$ ipython --no-banner

In [1]: import numpy as np

In [2]: import numpy.linalg as la

In [3]: np.set_printoptions(precision=3, suppress=True, linewidth=200, floatmode="fixed")

In [4]: arr = np.load("sample11.npy")

In [5]: arr
Out[5]: 
array([[  0.033,   3.191,  13.495,  -2.061,   3.662],
       [ 27.598,   2.828,   7.308, -12.926,  -5.778],
       [ 25.177,   4.684,   7.558, -14.540,  -4.870],
       [ 26.560,   4.769,   7.685, -12.480,  -6.019],
       [ 27.060,   3.881,   6.048, -11.365,  -4.549],
       [  6.820,  10.569,   3.347, -13.825,  -0.647],
       [  1.879,   3.411,  13.649,  -1.139,   3.849],
       [  5.996,   9.428,   6.552, -13.464,   1.258],
       [  7.289,  10.270,   4.736, -15.766,   0.157],
       [ 24.240,   4.010,   7.392, -14.316,  -4.674],
       [  8.268,   8.531,   4.787, -14.131,  -0.473],
       [  8.705,  11.003,   2.637, -13.587,  -1.057],
       [  7.202,  12.207,   4.764, -13.956,   0.577],
       [  1.069,   1.981,  12.355,  -1.943,   1.906],
       [  7.798,   9.571,   4.437, -12.428,  -2.019],
       [  1.698,   1.493,  12.704,  -1.050,   1.944],
       [ 26.224,   4.039,   6.674, -14.146,  -5.242],
       [  6.485,  11.671,   4.883, -13.607,  -0.519],
       [ -0.998,   3.601,  12.021,  -3.991,  -0.070],
       [  8.314,   9.396,   3.281, -15.239,   0.277],
       [ 25.468,   2.966,   6.232, -12.611,  -2.900],
       [ 27.402,   2.999,   7.082, -12.814,  -5.432],
       [  6.950,   7.373,   4.217, -14.822,  -0.195],
       [  1.088,   2.743,  13.374,  -1.029,   1.891],
       [  1.897,   2.380,  13.594,  -1.373,   2.037],
       [  6.836,   7.790,   4.399, -13.157,   0.413],
       [ 26.728,   4.573,   7.208, -13.215,  -3.930],
       [ 25.495,   5.206,   5.398, -12.781,  -4.150],
       [  8.507,  10.507,   4.600, -14.069,   0.441],
       [  5.966,   9.338,   3.563, -13.415,   0.807],
       [  7.289,   9.208,   2.854, -13.708,   1.095],
       [  6.110,   9.279,   4.305, -11.385,   2.391]])

In [6]: T = np.stack([arr, 3 * arr, arr[::-1]])

In [7]: (T @ arr.T).shape
Out[7]: (3, 32, 32)

In [8]: la.matrix_rank(T.reshape(3, -1))
Out[8]: np.int64(2)

In [9]: la.norm(T, axis=(1, 2))
Out[9]: array([127.322, 381.967, 127.322])

In [10]: M2 = np.array([[5, 4, 5, 5, 5, 4, 3, 5, 5, 3, 3, 5, 3, 3, 2],
    ...:     [2, 4, 0, 5, 2, 1, 2, 4, 5, 2, 0, 0, 2, 4, 3],
    ...:     [3, 4, 0, 2, 1, 0, 5, 5, 0, 3, 3, 5, 0, 3, 1]])

In [11]: M = M2.T @ M2

In [12]: M
Out[12]: 
array([[38, 40, 25, 41, 32, 22, 34, 48, 35, 28, 24, 40, 19, 32, 19],
       [40, 48, 20, 48, 32, 20, 40, 56, 40, 32, 24, 40, 20, 40, 24],
       [25, 20, 25, 25, 25, 20, 15, 25, 25, 15, 15, 25, 15, 15, 10],
       [41, 48, 25, 54, 37, 25, 35, 55, 50, 31, 21, 35, 25, 41, 27],
       [32, 32, 25, 37, 30, 22, 24, 38, 35, 22, 18, 30, 19, 26, 17],
       [22, 20, 20, 25, 22, 17, 14, 24, 25, 14, 12, 20, 14, 16, 11],
       [34, 40, 15, 35, 24, 14, 38, 48, 25, 28, 24, 40, 13, 32, 17],
       [48, 56, 25, 55, 38, 24, 48, 66, 45, 38, 30, 50, 23, 46, 27],
       [35, 40, 25, 50, 35, 25, 25, 45, 50, 25, 15, 25, 25, 35, 25],
       [28, 32, 15, 31, 22, 14, 28, 38, 25, 22, 18, 30, 13, 26, 15],
       [24, 24, 15, 21, 18, 12, 24, 30, 15, 18, 18, 30,  9, 18,  9],
       [40, 40, 25, 35, 30, 20, 40, 50, 25, 30, 30, 50, 15, 30, 15],
       [19, 20, 15, 25, 19, 14, 13, 23, 25, 13,  9, 15, 13, 17, 12],
       [32, 40, 15, 41, 26, 16, 32, 46, 35, 26, 18, 30, 17, 34, 21],
       [19, 24, 10, 27, 17, 11, 17, 27, 25, 15,  9, 15, 12, 21, 14]])

In [13]: # looks like rank 3

In [14]: r0, r1 = arr[12], arr[1]

In [15]: round(r0 @ r1, 3)
Out[15]: np.float64(445.159)

In [16]: round(float(r0 @ r0), 3)
Out[16]: 418.678

In [17]: pr = (r0 @ r1) / (r0 @ r0) * r0

In [18]: round(float(la.norm(r0 + r1) ** 2 + la.norm(r0 - r1) ** 2), 3)
Out[18]: 2884.398

In [19]: pr
Out[19]: array([  7.658,  12.979,   5.065, -14.839,   0.613])

In [20]: rk = la.matrix_rank(M)

In [21]: rk
Out[21]: np.int64(3)

In [22]: N = la.svd(M)[2][rk:].T

In [23]: np.allclose(M @ N, 0)
Out[23]: True

In [24]: [int(la.matrix_rank(M[:i])) for i in range(1, len(M) + 1)]
Out[24]: [1, 2, 3, 3, 3, 3, 3, 3, 3, 3, 3, 3, 3, 3, 3]

In [25]: w, vecs = la.eigvalsh(M)
---------------------------------------------------------------------------
ValueError                                Traceback (most recent call last)
Cell In[25], line 1
----> 1 w, vecs = la.eigvalsh(M)

ValueError: too many values to unpack (expected 2)

In [26]: w, vecs = la.eigh(M)

In [27]: np.round(la.eigvalsh(M @ M), 3) + 0
Out[27]: array([     0.000,      0.000,      0.000,      0.000,      0.000,      0.000,      0.000,      0.000,      0.000,      0.000,      0.000,      0.000,    959.985,   2210.602, 192720.413])

In [28]: round(float(w.sum()), 3), np.trace(M)
Out[28]: (517.0, np.int64(517))

In [29]: np.round(la.svd(M, compute_uv=False), 3) + 0
Out[29]: array([438.999,  47.017,  30.984,   0.000,   0.000,   0.000,   0.000,   0.000,   0.000,   0.000,   0.000,   0.000,   0.000,   0.000,   0.000])

In [30]: Uu, sig, Vh = la.svd(M, full_matrices=False)

In [31]: np.allclose(Uu * sig @ Vh, M)
Out[31]: True

In [32]: round(np.sqrt((sig ** 2).sum()), 3), np.round(la.norm(M), 3)
Out[32]: (np.float64(442.596), np.float64(442.596))

In [33]: np.cumsum(sig ** 2) / np.sum(sig ** 2)
Out[33]: array([0.984, 0.995, 1.000, 1.000, 1.000, 1.000, 1.000, 1.000, 1.000, 1.000, 1.000, 1.000, 1.000, 1.000, 1.000])

In [34]: E = np.load("mat.npy")

In [35]: E
Out[35]: 
array([[0, 0, 0, 0, 0, 0, 0, 0, 0, 0, 0, 0, 0, 0, 0],
       [6, 0, 0, 0, 0, 0, 0, 0, 0, 0, 0, 0, 0, 0, 0],
       [7, 1, 4, 0, 0, 0, 0, 0, 0, 0, 0, 0, 0, 0, 0],
       [9, 0, 7, 8, 0, 0, 0, 0, 0, 0, 0, 0, 0, 0, 0],
       [4, 6, 1, 1, 1, 0, 0, 0, 0, 0, 0, 0, 0, 0, 0],
       [4, 6, 7, 6, 5, 6, 0, 0, 0, 0, 0, 0, 0, 0, 0],
       [8, 1, 7, 7, 9, 3, 7, 0, 0, 0, 0, 0, 0, 0, 0],
       [9, 1, 0, 6, 5, 5, 2, 2, 0, 0, 0, 0, 0, 0, 0],
       [2, 1, 1, 7, 0, 0, 1, 7, 3, 0, 0, 0, 0, 0, 0],
       [3, 3, 0, 6, 7, 7, 9, 9, 4, 8, 0, 0, 0, 0, 0],
       [3, 8, 5, 0, 7, 4, 1, 3, 9, 0, 3, 0, 0, 0, 0],
       [5, 7, 9, 7, 9, 1, 3, 8, 0, 6, 5, 5, 0, 0, 0],
       [2, 9, 8, 2, 5, 8, 6, 1, 1, 9, 2, 9, 1, 0, 0],
       [6, 4, 9, 7, 9, 7, 6, 8, 8, 8, 2, 6, 0, 2, 0],
       [8, 4, 1, 7, 3, 2, 2, 3, 9, 5, 7, 7, 7, 8, 4]])

In [36]: # triangular

In [37]: rk = la.matrix_rank(E)

In [38]: rk
Out[38]: np.int64(14)

In [39]: N = la.svd(E)[2][rk:].T

In [40]: N.shape
Out[40]: (15, 1)

In [41]: np.round(E @ N, 3) + 0
Out[41]: 
array([[0.000],
       [0.000],
       [0.000],
       [0.000],
       [0.000],
       [0.000],
       [0.000],
       [0.000],
       [0.000],
       [0.000],
       [0.000],
       [0.000],
       [0.000],
       [0.000],
       [0.000]])

In [42]: [int(la.matrix_rank(np.delete(E, i, axis=0))) for i in range(15)]
Out[42]: [14, 13, 13, 13, 13, 13, 13, 13, 13, 13, 13, 13, 13, 13, 13]

In [43]: [int(la.matrix_rank(E[:i])) for i in range(1, len(E) + 1)]
Out[43]: [0, 1, 2, 3, 4, 5, 6, 7, 8, 9, 10, 11, 12, 13, 14]

In [44]: la.matrix_rank(E.T @ E), la.matrix_rank(E @ E.T)
Out[44]: (np.int64(14), np.int64(14))
